>>> import numpy as np
>>> import numpy.linalg as la
>>> np.set_printoptions(precision=2, suppress=True, linewidth=140)
>>> data = np.load("case1.npy")
>>> data
array([[ 3, 11, 11,  0],
       [ 3,  0,  0,  6],
       [ 3,  0,  0,  6],
       [ 3,  0,  0, 18],
       [ 3, 20, 19,  0],
       [ 3, 11, 11,  0],
       [ 3, 20, 19,  0],
       [ 3,  2,  3,  0],
       [ 3,  0,  0, 18],
       [ 3,  2,  3,  0],
       [ 3, 29, 27,  0],
       [ 3, 20, 19,  0],
       [ 3,  0,  0, 18],
       [ 3,  0,  0, 12],
       [ 3,  0,  0, 18],
       [ 3,  2,  3,  0],
       [ 3, 29, 27,  0],
       [ 3, 29, 27,  0],
       [ 3,  0,  0,  6],
       [ 3, 20, 19,  0],
       [ 3, 20, 19,  0],
       [ 3, 20, 19,  0],
       [ 3, 20, 19,  0],
       [ 3,  2,  3,  0],
       [ 3, 29, 27,  0],
       [ 3, 20, 19,  0],
       [ 3, 20, 19,  0]])
>>> x0 = np.array([-3, 2, 1, 1])
>>> rhs = data @ x0
>>> la.solve(data.T @ data, data.T @ rhs)
array([-3.,  2.,  1.,  1.])
>>> rhs
array([24, -3, -3,  9, 50, 24, 50, -2,  9, -2, 76, 50,  9,  3,  9, -2, 76, 76, -3, 50, 50, 50, 50, -2, 76, 50, 50])
>>> rng = np.random.default_rng(15686)
>>> rhs = rhs + 0.02 * rng.normal(size=27)
>>> rhs
array([24.  , -3.  , -3.03,  9.01, 49.98, 23.99, 50.02, -1.99,  8.98, -2.  , 75.98, 50.04,  9.  ,  3.04,  9.  , -2.04, 76.  , 76.  , -3.  ,
       50.01, 50.  , 50.  , 49.99, -2.  , 75.98, 50.02, 49.99])
>>> c, *_ = la.lstsq(data, rhs)
>>> c
array([-3.,  2.,  1.,  1.])
>>> round(la.norm(rhs - data @ c), 2)
np.float64(0.09)
>>> np.round(data.T @ (rhs - data @ c), 2) + 0
array([0., 0., 0., 0.])
>>> c.round()
array([-3.,  2.,  1.,  1.])
>>> np.abs(data).max()
np.int64(29)
>>> round(float(la.norm(data)), 2)
124.32
>>> np.count_nonzero(data)
np.int64(73)
>>> data.shape
(27, 4)
>>> la.svd(data, compute_uv=False)
array([117.46,  40.12,   6.95,   0.88])
>>> K = np.array([[7.0, -9.0], [0.0, 0.0]])
>>> np.unique(K.round(6), axis=0).shape
(2, 2)
>>> K @ la.pinv(K) @ K
array([[ 7., -9.],
       [ 0.,  0.]])
>>> np.allclose(K[:-1].T @ la.lstsq(K[:-1].T, K[-1])[0], K[-1])
True
>>> u, v = data[4], data[26]
>>> u @ u
np.int64(770)
>>> pr = (u @ v) / (u @ u) * u
>>> pr
array([ 3., 20., 19.,  0.])
>>> v - pr
array([0., 0., 0., 0.])
>>> U, s, Vt = la.svd(K, full_matrices=False)
>>> U.T @ U
array([[1., 0.],
       [0., 1.]])
>>> np.round(U.T @ K @ Vt.T, 2) + 0
array([[11.4,  0. ],
       [ 0. ,  0. ]])
>>> np.cumsum(s ** 2) / np.sum(s ** 2)
array([1., 1.])
>>> np.abs(Vt[0])
array([0.61, 0.79])
>>> np.abs(U[:, 0]).round(6).argmax()
np.int64(0)
>>> round(float(np.sqrt((s ** 2).sum())), 2), round(la.norm(K), 2)
(11.4, np.float64(11.4))
>>> J = np.load("block13.npy")
>>> J
array([[-2.,  1.,  0.],
       [ 0., -2.,  1.],
       [ 0.,  0., -2.]])
>>> lab = rng.permutation(2)
>>> lab
array([0, 1])
>>> other = K[lab][:, lab]
>>> np.trace(other)
np.float64(7.0)
>>> np.round(la.det(other), 2), round(float(la.det(K[lab])), 2)
(np.float64(0.0), 0.0)
>>> np.allclose(other, K)
True
>>> la.matrix_power(J - np.diag(np.diag(J)), 3)
array([[0., 0., 0.],
       [0., 0., 0.],
       [0., 0., 0.]])
>>> [int(la.matrix_rank(la.matrix_power(J, p))) for p in range(1, 4)]
[3, 3, 3]
>>> np.prod(np.diag(J)), np.round(la.det(J), 2)
(np.float64(-8.0), np.float64(-8.0))
>>> A = np.loadtxt("a.csv", delimiter=",")
>>> A
array([[ 0.,  0., 23.],
       [ 0.,  0., 11.],
       [ 0.,  0.,  9.],
       [19., 14.,  1.],
       [ 0.,  0., 17.],
       [ 0.,  0., 11.],
       [26., 12.,  9.],
       [ 4.,  0., 19.],
       [ 0.,  0., 13.],
       [ 0.,  8.,  0.],
       [18., 20.,  0.],
       [ 8.,  5.,  3.],
       [15., 13.,  0.],
       [ 0.,  0.,  0.],
       [ 0.,  0., 17.],
       [ 0.,  0.,  7.],
       [ 0.,  0., 17.],
       [ 1.,  0., 13.],
       [ 0.,  0.,  9.],
       [ 0., 13.,  0.]])
>>> d = la.norm(A[:, None] - A[None], axis=-1)
>>> d.shape
(20, 20)
>>> d.mean(axis=1).argmax()
np.int64(6)
